$ python3 -q
>>> import numpy as np
>>> from numpy import linalg as LA
>>> np.set_printoptions(precision=2, suppress=True, linewidth=100, sign=" ")
>>> X = np.load("case5.npy")
>>> X
array([[ 0,  0,  0,  0,  0,  0,  0,  0,  0],
       [ 6, -6,  6, -3,  0, -6, -6,  0, -3],
       [ 6, -6,  6, -3,  0, -6, -6,  0, -3],
       [ 6, -6,  6, -3,  0, -6, -6,  0, -3],
       [ 0,  0,  0,  0,  0,  0,  0,  0,  0],
       [ 2, -2,  2, -1,  0, -2, -2,  0, -1],
       [ 0,  0,  0,  0,  0,  0,  0,  0,  0],
       [ 6, -6,  6, -3,  0, -6, -6,  0, -3]])
>>> Uu, s, VT = LA.svd(X)
>>> V = VT[:(s > 1e-8).sum()]
>>> rng = np.random.default_rng(5278)
>>> x = X[3] + -1 * X[2] + rng.integers(2) * np.eye(9)[5]
>>> x
array([ 0.,  0.,  0.,  0.,  0.,  0.,  0.,  0.,  0.])
>>> np.diag(V.T @ V)
array([ 0.18,  0.18,  0.18,  0.05,  0.  ,  0.18,  0.18,  0.  ,  0.05])
>>> np.allclose(V.T @ V @ x, x)
True
>>> V.T @ V
array([[ 0.18, -0.18,  0.18, -0.09,  0.  , -0.18, -0.18,  0.  , -0.09],
       [-0.18,  0.18, -0.18,  0.09,  0.  ,  0.18,  0.18,  0.  ,  0.09],
       [ 0.18, -0.18,  0.18, -0.09,  0.  , -0.18, -0.18,  0.  , -0.09],
       [-0.09,  0.09, -0.09,  0.05,  0.  ,  0.09,  0.09,  0.  ,  0.05],
       [ 0.  ,  0.  ,  0.  ,  0.  ,  0.  ,  0.  ,  0.  ,  0.  ,  0.  ],
       [-0.18,  0.18, -0.18,  0.09,  0.  ,  0.18,  0.18,  0.  ,  0.09],
       [-0.18,  0.18, -0.18,  0.09,  0.  ,  0.18,  0.18,  0.  ,  0.09],
       [ 0.  ,  0.  ,  0.  ,  0.  ,  0.  ,  0.  ,  0.  ,  0.  ,  0.  ],
       [-0.09,  0.09, -0.09,  0.05,  0.  ,  0.09,  0.09,  0.  ,  0.05]])
>>> round(LA.norm(x - V.T @ V @ x), 2)
np.float64(0.0)
>>> LA.matrix_rank(np.vstack([X, x]))
np.int64(1)
>>> A = np.load("run19.npy")
>>> A
array([[ 4.,  1.,  1.,  1.],
       [ 1.,  4.,  1.,  1.],
       [ 1.,  1.,  4.,  1.],
       [ 1.,  1.,  1.,  4.]])
>>> L = LA.cholesky(A)
>>> np.diag(L) ** 2
array([ 4.  ,  3.75,  3.6 ,  3.5 ])
>>> A / np.sqrt(np.outer(np.diag(A), np.diag(A)))
array([[ 1.  ,  0.25,  0.25,  0.25],
       [ 0.25,  1.  ,  0.25,  0.25],
       [ 0.25,  0.25,  1.  ,  0.25],
       [ 0.25,  0.25,  0.25,  1.  ]])
>>> LA.eigvalsh(A).min() > 0
np.True_
>>> L @ L.T
array([[ 4.,  1.,  1.,  1.],
       [ 1.,  4.,  1.,  1.],
       [ 1.,  1.,  4.,  1.],
       [ 1.,  1.,  1.,  4.]])
